In [1]: import numpy as np

In [2]: from numpy import linalg as LA

In [3]: np.set_printoptions(precision=2, suppress=True, linewidth=140, floatmode="fixed")

In [4]: F = np.load("a.npy")

In [5]: F
Out[5]: 
array([[ 1, -3,  1,  3,  3,  2],
       [ 2,  2,  1, -2,  3, -1],
       [ 3, -1,  1, -1,  3,  0],
       [ 0, -3,  3, -1,  1, -3],
       [-3,  1,  0,  1, -1,  2],
       [ 1, -2, -2,  3,  3,  1],
       [ 0, -2, -3,  3, -2, -3],
       [ 3, -1,  2,  2,  3, -2],
       [ 1, -2, -2,  2, -2,  3],
       [ 5,  1,  3, -1,  9,  0]])

In [6]: other = np.c_[F[:, :3] @ np.array([[2, -3, 3], [-3, -1, 1], [3, -3, 0]]), np.array([-1, 3, 1, -3, 2, 1, 1, -3, 0, 3])]

In [7]: other
Out[7]: 
array([[ 14,  -3,   0,  -1],
       [  1, -11,   8,   3],
       [ 12, -11,   8,   1],
       [ 18,  -6,  -3,  -3],
       [ -9,   8,  -8,   2],
       [  2,   5,   1,   1],
       [ -3,  11,  -2,   1],
       [ 15, -14,   8,  -3],
       [  2,   5,   1,   0],
       [ 16, -25,  16,   3]])

In [8]: LA.norm(LA.qr(F)[0].T @ other, axis=0) ** 2 / ((other ** 2).sum(axis=0) + 1e-12)
Out[8]: array([1.00, 1.00, 1.00, 0.78])

In [9]: np.round(LA.lstsq(F, other[:, 0])[0], 2) + 0
Out[9]: array([ 2.00, -3.00,  3.00,  0.00,  0.00,  0.00])

In [10]: vec = np.array([3, 0, 1, 1])

In [11]: rhs = other @ vec

In [12]: print(np.round(LA.lstsq(other, rhs)[0], 2) + 0)
[3.00 0.00 1.00 1.00]

In [13]: rhs
Out[13]: array([ 41,  14,  45,  48, -33,   8, -10,  50,   7,  67])

In [14]: rng = np.random.default_rng(41)

In [15]: rhs = rhs + 0.02 * rng.normal(size=10)

In [16]: rhs
Out[16]: array([ 40.98,  14.01,  45.00,  48.01, -33.03,   8.02, -10.00,  49.98,   6.97,  66.97])

In [17]: beta, *_ = LA.lstsq(other, rhs)

In [18]: np.round(other.T @ (rhs - other @ beta), 2) + 0
Out[18]: array([0.00, 0.00, 0.00, 0.00])

In [19]: beta.round()
Out[19]: array([3.00, 0.00, 1.00, 1.00])

In [20]: [round(float(LA.norm(LA.solve(other.T @ other + lam * np.eye(4), other.T @ rhs))), 2) for lam in (0, 1, 10, 100)]
Out[20]: [3.32, 3.29, 3.11, 2.59]

In [21]: other = np.array([[-6, -5, 1], [1, 4, -3], [-6, -5, 1]])

In [22]: other[-1] = other[0]

In [23]: m1 = other + 0.1 * np.eye(3)

In [24]: m1
Out[24]: 
array([[-5.90, -5.00,  1.00],
       [ 1.00,  4.10, -3.00],
       [-6.00, -5.00,  1.10]])

In [25]: def softmax(z):
    ...:     e = np.exp(z - z.max(axis=-1, keepdims=True))
    ...:     return e / e.sum(axis=-1, keepdims=True)
    ...: 

In [26]: print(np.round(softmax(m1[0]), 2) + 0)
[0.00 0.00 1.00]

In [27]: np.round(softmax(10 * m1[0]), 2) + 0
Out[27]: array([0.00, 0.00, 1.00])

In [28]: np.round(softmax(m1[0] + -3), 2) + 0
Out[28]: array([0.00, 0.00, 1.00])

In [29]: att = m1 @ m1.T / np.sqrt(3)

In [30]: np.round(softmax(att + np.triu(np.full(att.shape, -np.inf), 1)), 2) + 0
Out[30]: 
array([[1.00, 0.00, 0.00],
       [0.00, 1.00, 0.00],
       [0.40, 0.00, 0.60]])

In [31]: softmax(att)[0] @ m1
Out[31]: array([-5.96, -5.00,  1.06])

In [32]: LA.eigvals(m1)
Out[32]: array([-5.90,  5.10,  0.10])

In [33]: print(np.round(LA.det(2 * m1), 2), np.round(LA.det(m1), 2))
-24.07 -3.01

In [34]: np.round(LA.eigvals(m1).sum().real, 2)
Out[34]: np.float64(-0.7)

In [35]: round(float(np.einsum("ii->", m1)), 2)
Out[35]: -0.7

In [36]: np.round(LA.det(m1[::-1]), 2)
Out[36]: np.float64(3.01)

In [37]: np.round(np.einsum("ij,ji->", m1, m1), 2)
Out[37]: np.float64(60.83)

In [38]: print(round(float(LA.det(m1.T)), 2))
-3.01

In [39]: np.poly(m1)
Out[39]: array([  1.00,   0.70, -30.17,   3.01])

In [40]: print(m1.sum(axis=1))
[-9.90  2.10 -9.90]

In [41]: m1[3]
---------------------------------------------------------------------------
IndexError                                Traceback (most recent call last)
Cell In[41], line 1
----> 1 m1[3]

IndexError: index 3 is out of bounds for axis 0 with size 3

In [42]: LA.matrix_rank(m1)
Out[42]: np.int64(3)

In [43]: m1.mean(axis=0)
Out[43]: array([-3.63, -1.97, -0.30])

In [44]: np.abs(m1).max()
Out[44]: np.float64(6.0)

In [45]: print(LA.svd(m1, compute_uv=False))
[11.78  3.34  0.08]

In [46]: np.argsort(-LA.norm(m1, axis=0).round(6), kind="stable")[:3]
Out[46]: array([0, 1, 2])

In [47]: np.abs(LA.svd(m1)[2][-1])
Out[47]: array([0.38, 0.60, 0.70])

In [48]: [round(float(x), 2) for x in LA.svd(m1, compute_uv=False)[:3]]
Out[48]: [11.78, 3.34, 0.08]

In [49]: LA.cond(m1) > 100
Out[49]: np.True_

In [50]: cent = np.array([[2, -1, 0, -3, -1, 2, -2, -1, 3],
    ...:     [-1, -3, -1, 3, -2, -3, -1, -3, -3],
    ...:     [-2, 3, -2, -1, 1, 2, 2, 1, 3],
    ...:     [0, 1, 1, -2, 2, -2, -1, 3, 2]])

In [51]: J = rng.normal(size=(24, 4)) @ cent + np.array([-4, 4, 3, -2, 2, -2, -2, -5, -2])

In [52]: J
Out[52]: 
array([[ -8.41,   3.30,  -0.52,   3.90,   0.15,  -4.11,   0.58,  -8.58,  -6.11],
       [ -8.83,   0.66,  -1.54,   6.13,  -2.02,  -5.47,  -0.23, -11.75,  -8.33],
       [ -4.17,   6.77,   4.01,  -4.75,   4.92,  -2.46,  -1.85,  -0.77,   1.05],
       [ -6.06,   5.66,   2.28,  -2.20,   3.67,  -4.09,  -1.47,  -2.91,  -0.66],
       [ -8.98,  11.03,  -0.91,  -2.37,   4.67,   1.72,   3.61,  -2.29,   2.32],
       [ -3.23,   0.53,   3.32,   0.59,  -0.27,  -3.64,  -3.27,  -8.10,  -5.74],
       [  0.27,  -4.81,   3.98,  -2.17,  -3.24,  -4.87,  -8.92, -11.48,  -4.03],
       [ -5.05,  11.42,   6.05,  -5.78,   9.40,  -3.03,   0.59,   5.46,   1.78],
       [ -3.52,  -3.36,   3.78,   3.44,  -1.64,  -8.96,  -5.56,  -9.98,  -9.55],
       [ -5.91,   7.21,   1.50,  -4.12,   3.89,  -1.26,  -0.83,  -2.63,   2.11],
       [ -2.64,   6.92,   5.44,  -3.81,   4.66,  -0.11,  -0.64,  -1.01,  -1.30],
       [ -0.05,   4.65,   8.86,  -4.78,   5.46,  -3.68,  -3.71,   0.80,  -2.75],
       [ -3.78,   7.32,   3.20,  -5.96,   4.34,   0.16,  -1.54,  -1.58,   2.84],
       [ -6.30,   9.79,   1.98,  -5.50,   5.92,  -0.55,   0.30,   0.20,   3.79],
       [ -2.66,  -0.14,   1.02,  -2.62,  -2.10,  -0.76,  -4.91, -10.56,  -0.86],
       [ -4.22,   6.53,   3.67,  -3.24,   4.02,  -1.19,  -0.80,  -2.18,  -0.63],
       [ -2.98,  -0.87,   2.08,  -2.22,  -1.10,  -4.53,  -6.11,  -9.06,  -1.82],
       [ -3.50,   4.08,   5.98,   0.33,   3.70,  -4.74,  -1.27,  -2.50,  -6.50],
       [ -4.24,   4.90,   1.96,   1.07,   0.31,   2.94,   1.67,  -7.79,  -5.13],
       [ -7.11,   5.26,  -1.10,   0.78,   0.07,   1.27,   1.39,  -8.56,  -2.31],
       [ -5.45,  14.36,   2.21,  -7.76,   7.45,   6.36,   3.78,   2.30,   6.40],
       [ -1.49,   6.95,   4.45,  -5.71,   3.32,   3.77,  -0.80,  -2.78,   1.17],
       [ -3.30,   5.00,   5.27,   0.91,   2.86,  -1.02,   0.63,  -3.84,  -6.88],
       [ -8.71,   1.80,   1.95,   7.17,   1.29,  -9.69,   0.11,  -6.92, -11.33]])

In [53]: LA.lstsq(J[:-1].T, J[-1])[2]
Out[53]: np.int32(5)

In [54]: np.allclose(J[:-1].T @ LA.lstsq(J[:-1].T, J[-1])[0], J[-1])
Out[54]: True

In [55]: np.unique(J.round(6), axis=0).shape
Out[55]: (24, 9)

In [56]: G = np.cov(J, rowvar=False)

In [57]: round(np.corrcoef(J[:, 0], J[:, 5])[0, 1], 2)
Out[57]: np.float64(0.06)

In [58]: np.argsort(-J.std(axis=0).round(6), kind="stable")
Out[58]: array([7, 1, 8, 3, 5, 4, 6, 0, 2])

In [59]: G.shape
Out[59]: (9, 9)

In [60]: X = np.loadtxt("w.csv", delimiter=",")

In [61]: X
Out[61]: 
array([[ 9.00,  9.00,  3.00, -3.00,  6.00,  9.00, -5.00,  2.00, -7.00,  6.00],
       [ 6.00,  9.00,  9.00,  3.00, -3.00,  6.00,  9.00, -5.00,  2.00, -7.00],
       [-7.00,  6.00,  9.00,  9.00,  3.00, -3.00,  6.00,  9.00, -5.00,  2.00],
       [ 2.00, -7.00,  6.00,  9.00,  9.00,  3.00, -3.00,  6.00,  9.00, -5.00],
       [-5.00,  2.00, -7.00,  6.00,  9.00,  9.00,  3.00, -3.00,  6.00,  9.00],
       [ 9.00, -5.00,  2.00, -7.00,  6.00,  9.00,  9.00,  3.00, -3.00,  6.00],
       [ 6.00,  9.00, -5.00,  2.00, -7.00,  6.00,  9.00,  9.00,  3.00, -3.00],
       [-3.00,  6.00,  9.00, -5.00,  2.00, -7.00,  6.00,  9.00,  9.00,  3.00],
       [ 3.00, -3.00,  6.00,  9.00, -5.00,  2.00, -7.00,  6.00,  9.00,  9.00],
       [ 9.00,  3.00, -3.00,  6.00,  9.00, -5.00,  2.00, -7.00,  6.00,  9.00]])

In [62]: q, evecs = LA.qr(X[:, :3])[0], LA.qr(X[:, 3:])[0]

In [63]: sig = LA.svd(q.T @ evecs, compute_uv=False)

In [64]: sig
Out[64]: array([0.67, 0.57, 0.40])

In [65]: (sig > 0.9).sum()
Out[65]: np.int64(0)

In [66]: round(float(LA.norm(q @ q.T - evecs @ evecs.T, 2)), 2)
Out[66]: 1.0
